In [1]: import numpy as np

In [2]: from numpy import linalg as LA

In [3]: np.set_printoptions(precision=1, suppress=True, linewidth=100)

In [4]: A = np.load("x.npy")

In [5]: print(A.round(1) + 0)
[[ 1.  -0.1  0.1]
 [-0.1  0.   0. ]
 [ 0.1  0.   0. ]]

In [6]: rng = np.random.default_rng(54)

In [7]: z = rng.permutation(3)

In [8]: print(z)
[0 2 1]

In [9]: Y = A[z][:, z]

In [10]: print(np.trace(Y))
1.0

In [11]: print(np.allclose(Y, A))
False

In [12]: print(round(float(LA.det(Y)), 1), np.round(LA.det(A[z]), 1))
0.0 0.0

In [13]: print(np.abs(np.diag(LA.qr(A)[1])) > 1e-9)
[ True False False]

In [14]: print(np.round(A @ LA.pinv(A) @ A, 1) + 0)
[[ 1.  -0.1  0.1]
 [-0.1  0.   0. ]
 [ 0.1  0.   0. ]]

In [15]: Y = A / LA.norm(A, axis=1, keepdims=True)

In [16]: gram = Y @ Y.T

In [17]: print(np.argwhere(np.triu(np.abs(gram) > 0.95, 1)))
[[0 1]
 [0 2]
 [1 2]]

In [18]: print(gram)
[[ 1. -1.  1.]
 [-1.  1. -1.]
 [ 1. -1.  1.]]

In [19]: print(gram[2])
[ 1. -1.  1.]

In [20]: print(np.degrees(np.arccos(np.clip(gram[2, 1], -1, 1))))
180.0

In [21]: vec = np.array([3, 5, 4])

In [22]: print(A @ A @ vec)
[ 2.9 -0.3  0.3]

In [23]: print(A @ vec)
[ 2.9 -0.3  0.3]

In [24]: M = np.load("sample18.npy")

In [25]: print(M)
[[0 0 1]
 [0 0 1]
 [1 1 0]]

In [26]: print(round(LA.eigvalsh(M).min(), 1))
-1.4

In [27]: print([round(float(LA.det(M[:i, :i])), 2) + 0 for i in range(1, 4)])
[0.0, 0.0, 0.0]

In [28]: left, sigma, Vt = LA.svd(M)

In [29]: print(np.argmax(sigma[:-1] / (sigma[1:] + 1e-6)) + 1)
2

In [30]: print(sigma)
[ 1.4  1.4 -0. ]

In [31]: Y = left[:, :2] @ np.diag(sigma[:2]) @ Vt[:2]

In [32]: print(Y)
[[0. 0. 1.]
 [0. 0. 1.]
 [1. 1. 0.]]

In [33]: print(LA.matrix_rank(Y))
2

In [34]: print(round(LA.norm(M - Y) / LA.norm(M), 1))
0.0

In [35]: print(LA.matrix_rank(M, rtol=0.05))
2

In [36]: vals, evecs = LA.eigh(M)

In [37]: print(LA.eigvalsh(M + 4 * np.eye(3)))
[2.6 4.  5.4]

In [38]: print((vals > 1e-8).sum(), (vals < -1e-8).sum())
1 1

In [39]: print(np.abs(evecs[:, -1]))
[0.5 0.5 0.7]

In [40]: print(vals.sum(), np.trace(M))
0.0 0

In [41]: print(LA.svd(M, compute_uv=False))
[1.4 1.4 0. ]

In [42]: print(np.unique(vals.round(6) + 0, return_counts=True)[1])
[1 1 1]

In [43]: vals, evecs = LA.eigh(M)

In [44]: vec = np.array([3, 1, -2])

In [45]: print(evecs * np.maximum(vals, 0) @ evecs.T)
[[0.4 0.4 0.5]
 [0.4 0.4 0.5]
 [0.5 0.5 0.7]]

In [46]: print(np.abs(M).sum(axis=1).max(), round(np.abs(vals).max(), 1))
2 1.4

In [47]: print(vec @ M @ vec)
-16

In [48]: print(LA.eigvalsh(M[1:, 1:]))
[-1.  1.]

In [49]: t = np.radians(135)

In [50]: r_ = np.eye(3)

In [51]: r_[1, 1] = r_[0, 0] = np.cos(t)

In [52]: r_[1, 0], r_[0, 1] = -np.sin(t), np.sin(t)

In [53]: print(r_)
[[-0.7  0.7  0. ]
 [-0.7 -0.7  0. ]
 [ 0.   0.   1. ]]

In [54]: Y = M @ r_.T

In [55]: print(np.abs(Y - M).max(axis=0))
[1.  2.4 0. ]

In [56]: print(LA.svd(M, compute_uv=False), LA.svd(Y, compute_uv=False))
[1.4 1.4 0. ] [1.4 1.4 0. ]

In [57]: print(np.allclose(LA.norm(M, axis=1), LA.norm(Y, axis=1)))
True
